$ python -q
>>> import numpy as np
>>> np.set_printoptions(precision=2, suppress=True, linewidth=140, floatmode="fixed")
>>> mat = np.load("a.npy")
>>> mat
array([[-17.74,  -7.82,   9.90],
       [-17.45,  -7.62,   9.78],
       [-11.67,  -3.82,   7.31],
       [ -4.66,  -0.21,   3.46],
       [ -4.23,  -0.07,   3.16],
       [ -4.18,  -0.05,   3.13],
       [ -4.11,  -0.03,   3.08],
       [ -2.50,   0.28,   1.85],
       [ -1.36,   0.23,   0.88],
       [ -1.24,   0.21,   0.78],
       [ -0.57,   0.06,   0.27],
       [ -0.15,   0.01,   0.06],
       [ -0.13,   0.00,   0.05],
       [ -0.07,   0.00,   0.03],
       [ -0.03,   0.00,   0.01],
       [  0.68,   0.10,  -0.12],
       [  0.94,   0.19,  -0.12],
       [  1.38,   0.39,  -0.09],
       [  1.53,   0.47,  -0.07],
       [  2.26,   0.92,   0.05],
       [  3.50,   1.84,   0.34],
       [  6.37,   4.34,   1.10],
       [  6.39,   4.36,   1.11],
       [  6.83,   4.76,   1.23],
       [  7.25,   5.16,   1.34],
       [ 15.66,  13.42,   3.55],
       [ 22.38,  20.27,   5.17]])
>>> q, V = np.linalg.qr(mat[:, :1])[0], np.linalg.qr(mat[:, 1:])[0]
>>> sig = np.linalg.svd(q.T @ V, compute_uv=False)
>>> print(round(np.linalg.norm(q @ q.T - V @ V.T, 2), 2))
1.0
>>> sig
array([0.99])
>>> (sig > 0.9).sum()
np.int64(1)
>>> lab = mat[:, 1] > np.median(mat[:, 1])
>>> f = mat[lab].mean(axis=0) - mat[~lab].mean(axis=0)
>>> print(f)
[ 9.79  5.73 -1.53]
>>> print(((mat - mat.mean(axis=0)) @ f > 0).astype(int))
[0 0 0 0 0 0 0 0 0 0 0 0 0 0 0 1 1 1 1 1 1 1 1 1 1 1 1]
>>> round((((mat - mat.mean(axis=0)) @ f > 0) == lab).mean(), 2)
np.float64(0.81)
>>> np.argsort(-np.abs(f).round(6), kind="stable")
array([0, 1, 2])
>>> Ac = mat - mat.mean(axis=0)
>>> Uu, sig, Vh = np.linalg.svd(Ac, full_matrices=False)
>>> Vh[0] * np.sign(Vh[0, np.abs(Vh[0]).argmax()])
array([ 0.84,  0.53, -0.13])
>>> print(np.searchsorted(np.cumsum(sig ** 2) / (sig ** 2).sum(), 0.9) + 1)
1
>>> np.linalg.matrix_rank(Ac)
np.int64(3)
>>> np.abs(Vh[0]).argmax()
np.int64(0)
>>> (np.sign(Uu[:, 0]) == np.sign(Uu[0, 0])).astype(int)
array([1, 1, 1, 1, 1, 1, 1, 1, 1, 1, 1, 1, 1, 1, 1, 0, 0, 0, 0, 0, 0, 0, 0, 0, 0, 0, 0])
>>> hat = mat @ np.linalg.solve(mat.T @ mat, mat.T)
>>> np.round(np.linalg.eigvalsh(hat), 2) + 0
array([0.00, 0.00, 0.00, 0.00, 0.00, 0.00, 0.00, 0.00, 0.00, 0.00, 0.00, 0.00, 0.00, 0.00, 0.00, 0.00, 0.00, 0.00, 0.00, 0.00, 0.00, 0.00,
       0.00, 0.00, 1.00, 1.00, 1.00])
>>> np.round(hat @ mat[:, 1], 2) + 0
array([-7.82, -7.62, -3.82, -0.21, -0.07, -0.05, -0.03,  0.28,  0.23,  0.21,  0.06,  0.01,  0.00,  0.00,  0.00,  0.10,  0.19,  0.39,  0.47,
        0.92,  1.84,  4.34,  4.36,  4.76,  5.16, 13.42, 20.27])
>>> np.allclose(hat @ hat, hat)
True
>>> J = np.load("case15.npy")
>>> J
array([[ 0.81,  0.00,  0.00, -0.59],
       [ 0.00,  1.00,  0.00,  0.00],
       [ 0.00,  0.00,  1.00,  0.00],
       [ 0.59,  0.00,  0.00,  0.81]])
>>> Y = np.c_[mat[:, :1] @ np.array([[4]]), np.array([-9, -6, -9, 3, 2, -2, 8, -2, 0, -6, 7, -3, 4, 5, -1, 9, 4, 4, 1, -4, 9, 6, -9, 2, 4, -9, 4])]
>>> print(Y)
[[-70.96  -9.00]
 [-69.80  -6.00]
 [-46.68  -9.00]
 [-18.64   3.00]
 [-16.92   2.00]
 [-16.72  -2.00]
 [-16.44   8.00]
 [-10.00  -2.00]
 [ -5.44   0.00]
 [ -4.96  -6.00]
 [ -2.28   7.00]
 [ -0.60  -3.00]
 [ -0.52   4.00]
 [ -0.28   5.00]
 [ -0.12  -1.00]
 [  2.72   9.00]
 [  3.76   4.00]
 [  5.52   4.00]
 [  6.12   1.00]
 [  9.04  -4.00]
 [ 14.00   9.00]
 [ 25.48   6.00]
 [ 25.56  -9.00]
 [ 27.32   2.00]
 [ 29.00   4.00]
 [ 62.64  -9.00]
 [ 89.52   4.00]]
>>> np.linalg.matrix_rank(Y)
np.int64(2)
>>> np.linalg.matrix_rank(np.c_[mat, Y])
np.int64(4)
>>> print(np.linalg.norm(np.linalg.qr(mat)[0].T @ Y, axis=0) ** 2 / ((Y ** 2).sum(axis=0) + 1e-12))
[1.00 0.16]
>>> m1 = np.array([[0.48, 0.7, -2.29, -0.46],
...     [0.1, -0.6, 0.5, 1.4],
...     [0.7, -0.7, -0.6, -0.4],
...     [0.5, 0.7, -2.3, -0.5],
...     [1.2, -0.7, -1.2, -1.7],
...     [-0.8, -0.6, -0.2, -0.9]])
>>> vec = np.array([0, 1, -2, 1])
>>> rhs = m1 @ vec
>>> np.round(np.linalg.pinv(m1) @ m1, 2) + 0
array([[1.00, 0.00, 0.00, 0.00],
       [0.00, 1.00, 0.00, 0.00],
       [0.00, 0.00, 1.00, 0.00],
       [0.00, 0.00, 0.00, 1.00]])
>>> print(rhs)
[ 4.82 -0.20  0.10  4.80  0.00 -1.10]
>>> rng = np.random.default_rng(22)
>>> rhs = rhs + 0.05 * rng.normal(size=6)
>>> print(rhs)
[ 4.75 -0.26  0.03  4.77  0.07 -1.18]
>>> b, *_ = np.linalg.lstsq(m1, rhs)
>>> np.round(m1.T @ (rhs - m1 @ b), 2) + 0
array([0.00, 0.00, 0.00, 0.00])
>>> [round(float(np.linalg.norm(np.linalg.solve(m1.T @ m1 + lam * np.eye(4), m1.T @ rhs))), 2) for lam in (0, 1, 10, 100)]
[2.4, 2.04, 1.03, 0.21]
>>> hat = m1 @ np.linalg.solve(m1.T @ m1, m1.T)
>>> np.round((np.eye(6) - hat) @ m1, 2) + 0
array([[0.00, 0.00, 0.00, 0.00],
       [0.00, 0.00, 0.00, 0.00],
       [0.00, 0.00, 0.00, 0.00],
       [0.00, 0.00, 0.00, 0.00],
       [0.00, 0.00, 0.00, 0.00],
       [0.00, 0.00, 0.00, 0.00]])
>>> hat @ m1[:, 0]
array([ 0.48,  0.10,  0.70,  0.50,  1.20, -0.80])
>>> hat.round(2) + 0
array([[ 0.50,  0.00,  0.02,  0.50, -0.02,  0.00],
       [ 0.00,  0.85,  0.31, -0.02, -0.18, -0.03],
       [ 0.02,  0.31,  0.36,  0.02,  0.36,  0.05],
       [ 0.50, -0.02,  0.02,  0.50,  0.00, -0.01],
       [-0.02, -0.18,  0.36,  0.00,  0.79, -0.03],
       [ 0.00, -0.03,  0.05, -0.01, -0.03,  1.00]])
>>> np.allclose(hat @ hat, hat)
True
>>> np.trace(hat)
np.float64(4.0)
>>> Y = np.c_[m1[:, :3] @ np.array([[1, 2, 1], [0, 1, 1], [1, 2, 0]]), np.array([2, 2, -2, 0, 2, 1])]
>>> Y
array([[-1.81, -2.92,  1.18,  2.00],
       [ 0.60,  0.60, -0.50,  2.00],
       [ 0.10, -0.50,  0.00, -2.00],
       [-1.80, -2.90,  1.20,  0.00],
       [ 0.00, -0.70,  0.50,  2.00],
       [-1.00, -2.60, -1.40,  1.00]])
>>> print(np.linalg.norm(np.linalg.qr(m1)[0].T @ Y, axis=0) ** 2 / ((Y ** 2).sum(axis=0) + 1e-12))
[1.00 1.00 1.00 0.21]
>>> print(np.linalg.matrix_rank(Y))
4
>>> vec = np.array([2, 2, 0, 0])
>>> rhs = m1 @ vec
>>> b, lr = np.zeros(4), 1 / np.linalg.norm(m1, 2) ** 2
>>> for i in range(60):
...     b -= lr * m1.T @ (m1 @ b - rhs)
...     if i % 10 == 0: print(i, round(np.linalg.norm(m1 @ b - rhs), 2))
... 
0 2.78
10 1.3
20 0.79
30 0.48
40 0.3
50 0.18
>>> b
array([ 1.93,  1.92, -0.06,  0.04])
>>> Y = np.array([[3, -2], [1, 1]])
>>> cent = np.array([[-2, 1, -1, 1], [-1, 0, 2, 1], [0, 1, -1, -2], [0, -2, 0, -2]])
>>> E = np.block([[Y, np.array([[1, 1, -2, 1], [1, -2, -2, -2]])], [np.zeros((4, 2)), cent]])
>>> print(E)
[[ 3.00 -2.00  1.00  1.00 -2.00  1.00]
 [ 1.00  1.00  1.00 -2.00 -2.00 -2.00]
 [ 0.00  0.00 -2.00  1.00 -1.00  1.00]
 [ 0.00  0.00 -1.00  0.00  2.00  1.00]
 [ 0.00  0.00  0.00  1.00 -1.00 -2.00]
 [ 0.00  0.00  0.00 -2.00  0.00 -2.00]]
>>> f = np.array([-1, 0, 2])
>>> np.correlate(E[1], E[4], "full")
array([-2.00, -3.00, -2.00,  4.00,  7.00,  4.00,  0.00, -2.00,  0.00,  0.00,  0.00])
>>> print(np.polyval(f, E[1]))
[ 1.00  1.00  1.00 -2.00 -2.00 -2.00]
>>> M = np.array([[0, 1, 1, 2], [0, 0, -2, -1], [0, 0, 0, 0], [0, 0, 0, 0]])
>>> rk = np.linalg.matrix_rank(M)
>>> rk
np.int64(2)
>>> ns = np.linalg.svd(M)[2][rk:].T
>>> print([int(np.linalg.matrix_rank(np.delete(M, i, axis=0))) for i in range(4)])
[1, 1, 2, 2]
>>> np.round(M @ ns, 2) + 0
array([[0.00, 0.00],
       [0.00, 0.00],
       [0.00, 0.00],
       [0.00, 0.00]])
>>> print([int(np.linalg.matrix_rank(M[:i])) for i in range(1, len(M) + 1)])
[1, 2, 2, 2]
>>> vec = np.array([5, 2, 7, 4])
>>> np.einsum("ij,j->i", M, vec)
array([ 17, -18,   0,   0])
>>> M @ np.eye(4)[3]
array([ 2.00, -1.00,  0.00,  0.00])
>>> print(np.linalg.norm(M @ vec) <= np.linalg.norm(M, 2) * np.linalg.norm(vec) + 1e-9)
True
>>> M @ vec
array([ 17, -18,   0,   0])
>>> M @ (2 * vec)
array([ 34, -36,   0,   0])
>>> M @ np.ones(4)
array([ 4.00, -3.00,  0.00,  0.00])
>>> (M @ vec).argmax()
np.int64(0)
>>> Y = np.array([[3, 3], [-1, 1], [-2, 0], [0, 1]])
>>> np.linalg.matrix_rank(M @ Y)
np.int64(2)
>>> np.linalg.matrix_rank(np.vstack([M, Y.T]))
np.int64(4)
>>> np.vstack([M, Y.T]).shape
(6, 4)
>>> np.einsum("ik,kj->ji", M, Y)
array([[-3,  4,  0,  0],
       [ 3, -1,  0,  0]])
>>> K = np.array([[0, 0, 0, 0, 0, 0],
...     [1, 0, 0, 0, 0, 0],
...     [0, 1, 0, 0, 0, 0],
...     [0, 0, 0, 0, 0, 0],
...     [0, 0, 1, 0, 0, 0],
...     [0, 0, 0, 1, 0, 0],
...     [0, 0, 0, 0, 0, 0],
...     [0, 0, 0, 0, 1, 0],
...     [0, 0, 0, 0, 0, 1]])
>>> hat = K @ np.linalg.solve(K.T @ K, K.T)
>>> np.linalg.matrix_rank(np.eye(9) - hat)
np.int64(3)
>>> hat
array([[0.00, 0.00, 0.00, 0.00, 0.00, 0.00, 0.00, 0.00, 0.00],
       [0.00, 1.00, 0.00, 0.00, 0.00, 0.00, 0.00, 0.00, 0.00],
       [0.00, 0.00, 1.00, 0.00, 0.00, 0.00, 0.00, 0.00, 0.00],
       [0.00, 0.00, 0.00, 0.00, 0.00, 0.00, 0.00, 0.00, 0.00],
       [0.00, 0.00, 0.00, 0.00, 1.00, 0.00, 0.00, 0.00, 0.00],
       [0.00, 0.00, 0.00, 0.00, 0.00, 1.00, 0.00, 0.00, 0.00],
       [0.00, 0.00, 0.00, 0.00, 0.00, 0.00, 0.00, 0.00, 0.00],
       [0.00, 0.00, 0.00, 0.00, 0.00, 0.00, 0.00, 1.00, 0.00],
       [0.00, 0.00, 0.00, 0.00, 0.00, 0.00, 0.00, 0.00, 1.00]])
>>> vec = np.array([1, 0, 0, 0, 1, 2])
>>> rhs = K @ vec
>>> print(np.linalg.solve(K.T @ K, K.T @ rhs))
[1.00 0.00 0.00 0.00 1.00 2.00]
>>> rhs
array([0, 1, 0, 0, 0, 0, 0, 1, 2])
>>> rhs = rhs + 0.3 * rng.normal(size=9)
>>> rhs
array([ 0.28,  1.38, -0.11, -0.21,  0.14,  0.36,  0.65,  1.27,  2.48])
>>> b, *_ = np.linalg.lstsq(K, rhs)
>>> [round(float(np.linalg.norm(np.linalg.solve(K.T @ K + lam * np.eye(6), K.T @ rhs))), 2) for lam in (0, 1, 10, 100)]
[3.13, 1.57, 0.28, 0.03]
>>> b
array([ 1.38, -0.11,  0.14,  0.36,  1.27,  2.48])
>>> print(round(float(np.linalg.norm(rhs - K @ b)), 2))
0.74
>>> print(b.round())
[ 1.00 -0.00  0.00  0.00  1.00  2.00]
>>> q, V = np.linalg.qr(E[:, :5])[0], np.linalg.qr(E[:, 5:])[0]
>>> sig = np.linalg.svd(q.T @ V, compute_uv=False)
>>> round(float(np.linalg.norm(q @ q.T - V @ V.T, 2)), 2)
1.0
>>> print(np.linalg.svd(K, compute_uv=False))
[1.00 1.00 1.00 1.00 1.00 1.00]
>>> np.linalg.pinv(K)
array([[0.00, 1.00, 0.00, 0.00, 0.00, 0.00, 0.00, 0.00, 0.00],
       [0.00, 0.00, 1.00, 0.00, 0.00, 0.00, 0.00, 0.00, 0.00],
       [0.00, 0.00, 0.00, 0.00, 1.00, 0.00, 0.00, 0.00, 0.00],
       [0.00, 0.00, 0.00, 0.00, 0.00, 1.00, 0.00, 0.00, 0.00],
       [0.00, 0.00, 0.00, 0.00, 0.00, 0.00, 0.00, 1.00, 0.00],
       [0.00, 0.00, 0.00, 0.00, 0.00, 0.00, 0.00, 0.00, 1.00]])
>>> K @ K.T
array([[0, 0, 0, 0, 0, 0, 0, 0, 0],
       [0, 1, 0, 0, 0, 0, 0, 0, 0],
       [0, 0, 1, 0, 0, 0, 0, 0, 0],
       [0, 0, 0, 0, 0, 0, 0, 0, 0],
       [0, 0, 0, 0, 1, 0, 0, 0, 0],
       [0, 0, 0, 0, 0, 1, 0, 0, 0],
       [0, 0, 0, 0, 0, 0, 0, 0, 0],
       [0, 0, 0, 0, 0, 0, 0, 1, 0],
       [0, 0, 0, 0, 0, 0, 0, 0, 1]])
>>> K.T @ K
array([[1, 0, 0, 0, 0, 0],
       [0, 1, 0, 0, 0, 0],
       [0, 0, 1, 0, 0, 0],
       [0, 0, 0, 1, 0, 0],
       [0, 0, 0, 0, 1, 0],
       [0, 0, 0, 0, 0, 1]])
>>> Y = np.c_[K[:, :4] @ np.array([[2, 0, -1, -3], [0, -1, 1, 1], [-2, -1, 3, 0], [3, -2, -1, 1]]), np.array([5, 2, 6, 3, 3, 2, 1, 3, 4])]
>>> Y
array([[ 0,  0,  0,  0,  5],
       [ 2,  0, -1, -3,  2],
       [ 0, -1,  1,  1,  6],
       [ 0,  0,  0,  0,  3],
       [-2, -1,  3,  0,  3],
       [ 3, -2, -1,  1,  2],
       [ 0,  0,  0,  0,  1],
       [ 0,  0,  0,  0,  3],
       [ 0,  0,  0,  0,  4]])
>>> np.linalg.matrix_rank(Y)
np.int64(5)
>>> print(np.linalg.matrix_rank(np.c_[K, Y]))
7
>>> W0 = np.loadtxt("test4.csv", delimiter=",")
>>> print(W0)
[[-3.00  2.00 -2.00 -2.00  6.00 -1.00 -1.00]
 [ 2.00 -2.00  1.00  1.00 -6.00  0.00  1.00]
 [ 1.00 -2.00  2.00 -1.00 -6.00  0.00 -2.00]
 [-2.00  3.00  1.00 -1.00  9.00 -1.00 -2.00]
 [ 0.00 -1.00 -1.00 -3.00 -3.00 -2.00  1.00]
 [-2.00  2.00 -3.00 -2.00  6.00  3.00 -2.00]
 [ 1.00 -3.00  2.00 -1.00 -9.00  1.00 -2.00]]
>>> np.allclose(W0 @ W0.T, W0.T @ W0)
False
>>> np.linalg.matrix_power(W0, 4)
array([[ -252.00,   446.00,  -154.00,  -359.00,  1338.00,   -72.00,  -202.00],
       [  292.00,  -443.00,    47.00,   163.00, -1329.00,   -70.00,   327.00],
       [  387.00,  -515.00,    -4.00,   127.00, -1545.00,  -136.00,   471.00],
       [ -510.00,   743.00,     5.00,  -259.00,  2229.00,    95.00,  -621.00],
       [  160.00,  -146.00,  -313.00,  -593.00,  -438.00,  -426.00,   425.00],
       [ -205.00,   294.00,   -27.00,   133.00,   882.00,   276.00,  -260.00],
       [  597.00,  -809.00,   -54.00,   181.00, -2427.00,  -191.00,   760.00]])
>>> np.trace(W0)
np.float64(-6.0)
>>> print([round(float(x), 2) for x in np.linalg.svd(W0, compute_uv=False)[:3]])
[19.49, 5.7, 4.57]
>>> arr = np.load("layer19.npy")
>>> print(arr)
[[ 1.00  0.00  2.00  1.00  2.00]
 [-2.00  0.00 -2.00  1.00  1.00]
 [ 2.00  2.00  2.00  1.00  2.00]
 [ 0.00  0.00  0.00  2.00  3.00]
 [ 0.00  0.00  0.00  0.00 -1.00]]
>>> vec = np.array([2, 5, 1, 4, 3])
>>> h1 = np.maximum(arr @ vec, 0)
>>> np.tanh(arr @ vec)
array([ 1.00,  0.76,  1.00,  1.00, -1.00])
>>> arr.T @ h1
array([ 64.00,  52.00,  78.00,  75.00, 132.00])
>>> h1
array([14.00,  1.00, 26.00, 17.00,  0.00])
>>> np.maximum(arr @ vec, 0) - np.maximum(-arr @ vec, 0)
array([14.00,  1.00, 26.00, 17.00, -3.00])
>>> arr * (h1 > 1e-9)[:, None]
array([[ 1.00,  0.00,  2.00,  1.00,  2.00],
       [-2.00,  0.00, -2.00,  1.00,  1.00],
       [ 2.00,  2.00,  2.00,  1.00,  2.00],
       [ 0.00,  0.00,  0.00,  2.00,  3.00],
       [ 0.00,  0.00,  0.00,  0.00, -0.00]])
